% ipython --no-banner

In [1]: import numpy as np

In [2]: np.set_printoptions(precision=3, suppress=True, linewidth=100)

In [3]: X = np.load("layer11.npy")

In [4]: X
Out[4]: 
array([[ 6, -3,  8, -6],
       [ 0, -4, -9, -1],
       [ 0,  0,  7, -6],
       [ 0,  0,  0,  2]])

In [5]: rng = np.random.default_rng(459)

In [6]: idx = rng.permutation(4)

In [7]: M2 = X[:, idx] * rng.choice([-1, 1], 4)

In [8]: M2
Out[8]: 
array([[ 6, -3, -6,  8],
       [ 1, -4,  0, -9],
       [ 6,  0,  0,  7],
       [-2,  0,  0,  0]])

In [9]: Uu, _, VT = np.linalg.svd(X.T @ M2)

In [10]: np.round(np.linalg.lstsq(X, M2)[0], 3) + 0
Out[10]: 
array([[ 0.,  0., -1.,  0.],
       [ 0.,  1.,  0.,  0.],
       [ 0.,  0.,  0.,  1.],
       [-1.,  0.,  0.,  0.]])

In [11]: idx
Out[11]: array([3, 1, 0, 2])

In [12]: np.einsum("ii->", X)
Out[12]: np.int64(11)

In [13]: np.kron(np.eye(2, dtype=int), X)
Out[13]: 
array([[ 6, -3,  8, -6,  0,  0,  0,  0],
       [ 0, -4, -9, -1,  0,  0,  0,  0],
       [ 0,  0,  7, -6,  0,  0,  0,  0],
       [ 0,  0,  0,  2,  0,  0,  0,  0],
       [ 0,  0,  0,  0,  6, -3,  8, -6],
       [ 0,  0,  0,  0,  0, -4, -9, -1],
       [ 0,  0,  0,  0,  0,  0,  7, -6],
       [ 0,  0,  0,  0,  0,  0,  0,  2]])

In [14]: round(float(np.linalg.det(2 * X)), 3), round(np.linalg.det(X), 3)
Out[14]: (-5376.0, np.float64(-336.0))

In [15]: mat = np.loadtxt("mat.csv", delimiter=",")

In [16]: mat
Out[16]: 
array([[-3.216, -0.721,  0.934],
       [ 1.009, -0.535,  3.076],
       [-5.059, -1.078,  0.827],
       [-3.974,  0.657,  0.317],
       [ 2.275, -2.386, -1.783],
       [-2.924, -2.045, -6.446],
       [-7.193, -0.892,  3.078],
       [ 1.566,  0.057,  0.856],
       [-1.305, -1.27 ,  0.673],
       [ 3.064, -0.556,  3.845]])

In [17]: q, vecs = np.linalg.qr(mat[:, :1])[0], np.linalg.qr(mat[:, 1:])[0]

In [18]: s = np.linalg.svd(q.T @ vecs, compute_uv=False)

In [19]: np.degrees(np.arccos(s.clip(0, 1)))
Out[19]: array([74.248])

In [20]: M2 = np.c_[mat[:, :1] @ np.array([[1]]), np.array([6, 2, 5, 5, 4, 0, 3, 6, 4, 9])]

In [21]: M2
Out[21]: 
array([[-3.216,  6.   ],
       [ 1.009,  2.   ],
       [-5.059,  5.   ],
       [-3.974,  5.   ],
       [ 2.275,  4.   ],
       [-2.924,  0.   ],
       [-7.193,  3.   ],
       [ 1.566,  6.   ],
       [-1.305,  4.   ],
       [ 3.064,  9.   ]])

In [22]: np.round(np.linalg.norm(M2 - mat @ np.linalg.lstsq(mat, M2)[0], axis=0), 3) + 0
Out[22]: array([ 0.   , 10.318])

In [23]: np.linalg.matrix_rank(M2)
Out[23]: np.int64(2)

In [24]: np.round(np.linalg.lstsq(mat, M2[:, 0])[0], 3) + 0
Out[24]: array([1., 0., 0.])

In [25]: np.linalg.matrix_rank(np.c_[mat, M2])
Out[25]: np.int64(4)

In [26]: Ac = (mat - mat.mean(axis=0)) / mat.std(axis=0)

In [27]: np.argwhere(np.abs(Ac) > 2)
Out[27]: array([[5, 2]])

In [28]: beta = np.linalg.lstsq(np.delete(Ac, 2, axis=1), Ac[:, 2])[0]

In [29]: np.round(1 - np.var(Ac[:, 2] - np.delete(Ac, 2, axis=1) @ beta), 3)
Out[29]: np.float64(0.334)

In [30]: beta
Out[30]: array([0.132, 0.573])

In [31]: np.abs(beta).argmax()
Out[31]: np.int64(1)

In [32]: proj = mat @ np.linalg.solve(mat.T @ mat, mat.T)

In [33]: np.allclose(proj @ proj, proj)
Out[33]: True

In [34]: np.diag(proj)
Out[34]: array([0.111, 0.195, 0.242, 0.194, 0.519, 0.669, 0.534, 0.03 , 0.134, 0.373])

In [35]: proj @ mat[:, 1]
Out[35]: array([-0.721, -0.535, -1.078,  0.657, -2.386, -2.045, -0.892,  0.057, -1.27 , -0.556])

In [36]: basis = mat[[2, 7]].astype(float)

In [37]: for _ in range(7):
    ...:     idx = np.linalg.norm(mat[:, None] - basis, axis=-1).argmin(axis=1)
    ...:     basis = np.array([mat[idx == j].mean(axis=0) for j in range(2)])
    ...: 

In [38]: idx
Out[38]: array([0, 1, 0, 0, 1, 0, 0, 1, 1, 1])

In [39]: np.bincount(idx)
Out[39]: array([5, 5])

In [40]: basis
Out[40]: 
array([[-4.473, -0.816, -0.258],
       [ 1.322, -0.938,  1.333]])

In [41]: W0 = np.loadtxt("arr.csv", delimiter=",")

In [42]: W0
Out[42]: 
array([[-0.784,  2.538,  1.393],
       [-2.55 ,  0.079, -1.579],
       [-1.373, -1.597,  2.137]])

In [43]: q = W0.astype(float).copy()

In [44]: for j in range(3):
    ...:     q[:, j] -= q[:, :j] @ (q[:, :j].T @ q[:, j])
    ...:     q[:, j] /= np.linalg.norm(q[:, j])
    ...: 

In [45]: q
Out[45]: 
array([[-0.261,  0.846,  0.464],
       [-0.85 ,  0.026, -0.526],
       [-0.458, -0.532,  0.712]])

In [46]: np.round(q.T @ W0, 3) + 0
Out[46]: 
array([[3., 0., 0.],
       [0., 3., 0.],
       [0., 0., 3.]])

In [47]: M2 = W0 + rng.integers(-2, 3, (3, 1)) @ rng.integers(-2, 3, (1, 3))

In [48]: M2
Out[48]: 
array([[-0.784,  1.538,  3.393],
       [-2.55 ,  2.079, -5.579],
       [-1.373, -2.597,  4.137]])

In [49]: np.round(np.linalg.svd(M2 - W0, compute_uv=False), 3) + 0
Out[49]: array([5.477, 0.   , 0.   ])

In [50]: (W0 + W0.T) / 2
Out[50]: 
array([[-0.784, -0.006,  0.01 ],
       [-0.006,  0.079, -1.588],
       [ 0.01 , -1.588,  2.137]])

In [51]: round(np.abs(np.linalg.eigvals(W0)).max(), 3)
Out[51]: np.float64(3.0)

In [52]: W0 @ W0
Out[52]: 
array([[-7.769, -4.016, -2.125],
       [ 3.967, -3.943, -7.051],
       [ 2.216, -7.023,  5.174]])

In [53]: (W0 - W0.T) / 2
Out[53]: 
array([[ 0.   ,  2.544,  1.383],
       [-2.544,  0.   ,  0.009],
       [-1.383, -0.009,  0.   ]])

In [54]: np.allclose(W0 @ W0.T, W0.T @ W0)
Out[54]: True

In [55]: np.allclose(W0, W0.T)
Out[55]: False

In [56]: np.linalg.matrix_power(W0, 3)
Out[56]: 
array([[ 19.25 , -16.644,  -9.022],
       [ 16.621,  21.018,  -3.311],
       [  9.064,  -3.194,  25.232]])

In [57]: idx = mat[:, 1] > np.median(mat[:, 1])

In [58]: u = mat[idx].mean(axis=0) - mat[~idx].mean(axis=0)

In [59]: u
Out[59]: array([2.531, 1.315, 2.536])

In [60]: (((mat - mat.mean(axis=0)) @ u > 0) == idx).mean()
Out[60]: np.float64(0.6)

In [61]: E = np.load("data.npy")

In [62]: E
Out[62]: 
array([[-0.144, -2.96 ,  0.469],
       [ 1.803, -1.926, -1.428],
       [-2.324, -0.296, -1.874],
       [-1.087,  0.927,  2.638],
       [ 1.043, -1.807, -2.155],
       [-2.412,  1.26 , -1.262],
       [ 2.064,  0.936,  1.966],
       [-1.704,  0.113, -2.466],
       [-1.748,  0.683,  2.34 ],
       [-0.354, -2.568, -1.51 ],
       [-2.682,  0.862,  1.033],
       [-0.831,  2.53 , -1.382],
       [ 1.353, -2.246, -1.459],
       [-0.544,  1.444, -2.573],
       [ 1.276,  1.288,  2.39 ],
       [-2.579, -0.23 ,  1.515]])

In [63]: M2 = np.c_[E[:, :1] @ np.array([[-1]]), np.array([1, 2, -1, 3, -1, -2, 0, -2, 3, -2, 2, 3, 1, -1, 1, 3])]

In [64]: M2
Out[64]: 
array([[ 0.144,  1.   ],
       [-1.803,  2.   ],
       [ 2.324, -1.   ],
       [ 1.087,  3.   ],
       [-1.043, -1.   ],
       [ 2.412, -2.   ],
       [-2.064,  0.   ],
       [ 1.704, -2.   ],
       [ 1.748,  3.   ],
       [ 0.354, -2.   ],
       [ 2.682,  2.   ],
       [ 0.831,  3.   ],
       [-1.353,  1.   ],
       [ 0.544, -1.   ],
       [-1.276,  1.   ],
       [ 2.579,  3.   ]])

In [65]: np.round(np.linalg.norm(M2 - E @ np.linalg.lstsq(E, M2)[0], axis=0), 3) + 0
Out[65]: array([0.   , 6.419])

In [66]: proj = E @ np.linalg.solve(E.T @ E, E.T)

In [67]: np.trace(proj)
Out[67]: np.float64(3.0)

In [68]: np.linalg.matrix_rank(np.eye(16) - proj)
Out[68]: np.int64(13)

In [69]: arr = np.load("w.npy")

In [70]: arr
Out[70]: 
array([[ 2,  0, -3],
       [ 1,  1, -3],
       [ 2, -1,  0]])

In [71]: W = np.array([[1, 3, 3, 2], [1, 0, 2, 1], [3, 2, 0, 0]])

In [72]: beta = np.array([0, 7, 2, 1])

In [73]: hid = np.maximum(arr @ W + beta, 0)

In [74]: hid
Out[74]: 
array([[ 0,  7,  8,  5],
       [ 0,  4,  7,  4],
       [ 1, 13,  6,  4]])

In [75]: basis = np.array([[0, 1], [0, -2], [-2, 0], [1, 1]])

In [76]: W @ basis
Out[76]: 
array([[-4, -3],
       [-3,  2],
       [ 0, -1]])

In [77]: (hid @ basis).round(6).argmax(axis=1)
Out[77]: array([1, 1, 0])

In [78]: arr.mean(axis=0)
Out[78]: array([ 1.667,  0.   , -2.   ])

In [79]: np.abs(arr).max()
Out[79]: np.int64(3)

In [80]: arr.sum(axis=1)
Out[80]: array([-1, -1,  1])

In [81]: data = np.loadtxt("sample17.csv", delimiter=",")

In [82]: data
Out[82]: 
array([[6., 0., 3.],
       [0., 0., 0.],
       [6., 0., 3.],
       [6., 0., 3.],
       [1., 0., 0.],
       [0., 0., 0.],
       [1., 0., 0.],
       [5., 0., 2.],
       [0., 0., 0.],
       [0., 0., 0.],
       [0., 0., 0.],
       [0., 0., 0.],
       [0., 0., 0.],
       [0., 0., 0.]])

In [83]: # rows 0 and 2 are equal

In [84]: M2 = np.array([[-3, 5], [-5, -5], [-4, 4]])

In [85]: M2.T @ data.T
Out[85]: 
array([[-30.,   0., -30., -30.,  -3.,   0.,  -3., -23.,   0.,   0.,   0.,   0.,   0.,   0.],
       [ 42.,   0.,  42.,  42.,   5.,   0.,   5.,  33.,   0.,   0.,   0.,   0.,   0.,   0.]])

In [86]: np.einsum("ij->j", data)
Out[86]: array([25.,  0., 11.])

In [87]: np.vstack([data, M2.T]).shape
Out[87]: (16, 3)

In [88]: theta = np.radians(90)

In [89]: R = np.eye(3)

In [90]: R[1, 1] = R[0, 0] = np.cos(theta)

In [91]: R[1, 0], R[0, 1] = -np.sin(theta), np.sin(theta)

In [92]: R.round(3) + 0
Out[92]: 
array([[ 0.,  1.,  0.],
       [-1.,  0.,  0.],
       [ 0.,  0.,  1.]])

In [93]: M2 = mat @ R.T

In [94]: np.abs(M2 - mat).max(axis=0)
Out[94]: array([6.301, 8.085, 0.   ])

In [95]: np.allclose(mat @ mat.T, M2 @ M2.T)
Out[95]: True

In [96]: x0 = np.array([3, 2, -1])

In [97]: a = np.maximum(data @ x0, 0)

In [98]: data * (a > 1e-9)[:, None]
Out[98]: 
array([[6., 0., 3.],
       [0., 0., 0.],
       [6., 0., 3.],
       [6., 0., 3.],
       [1., 0., 0.],
       [0., 0., 0.],
       [1., 0., 0.],
       [5., 0., 2.],
       [0., 0., 0.],
       [0., 0., 0.],
       [0., 0., 0.],
       [0., 0., 0.],
       [0., 0., 0.],
       [0., 0., 0.]])

In [99]: np.maximum(data @ x0, 0) - np.maximum(-data @ x0, 0)
Out[99]: array([15.,  0., 15., 15.,  3.,  0.,  3., 13.,  0.,  0.,  0.,  0.,  0.,  0.])

In [100]: a
Out[100]: array([15.,  0., 15., 15.,  3.,  0.,  3., 13.,  0.,  0.,  0.,  0.,  0.,  0.])

In [101]: np.flatnonzero(a > 1e-9)
Out[101]: array([0, 2, 3, 4, 6, 7])

In [102]: data.T @ a
Out[102]: array([341.,   0., 161.])
